% ipython --no-banner

In [1]: import numpy as np

In [2]: np.set_printoptions(suppress=True, linewidth=160)

In [3]: def rnd(a):
   ...:     return np.round(a, 2) + 0
   ...: 

In [4]: M = np.load("block9.npy")

In [5]: M
Out[5]: 
array([[1.  , 0.7 , 0.49, 0.34, 0.24],
       [0.7 , 1.  , 0.7 , 0.49, 0.34],
       [0.49, 0.7 , 1.  , 0.7 , 0.49],
       [0.34, 0.49, 0.7 , 1.  , 0.7 ],
       [0.24, 0.34, 0.49, 0.7 , 1.  ]])

In [6]: ev, evecs = np.linalg.eigh(M)

In [7]: x = np.array([2, 3, -2, 2, 2])

In [8]: rnd(evecs * np.maximum(ev, 0) @ evecs.T)
Out[8]: 
array([[1.  , 0.7 , 0.49, 0.34, 0.24],
       [0.7 , 1.  , 0.7 , 0.49, 0.34],
       [0.49, 0.7 , 1.  , 0.7 , 0.49],
       [0.34, 0.49, 0.7 , 1.  , 0.7 ],
       [0.24, 0.34, 0.49, 0.7 , 1.  ]])

In [9]: rnd(evecs * np.abs(ev) @ evecs.T)
Out[9]: 
array([[1.  , 0.7 , 0.49, 0.34, 0.24],
       [0.7 , 1.  , 0.7 , 0.49, 0.34],
       [0.49, 0.7 , 1.  , 0.7 , 0.49],
       [0.34, 0.49, 0.7 , 1.  , 0.7 ],
       [0.24, 0.34, 0.49, 0.7 , 1.  ]])

In [10]: rnd(evecs * np.sqrt(ev) @ evecs.T)
Out[10]: 
array([[0.91, 0.35, 0.19, 0.11, 0.07],
       [0.35, 0.85, 0.33, 0.18, 0.11],
       [0.19, 0.33, 0.85, 0.33, 0.19],
       [0.11, 0.18, 0.33, 0.85, 0.35],
       [0.07, 0.11, 0.19, 0.35, 0.91]])
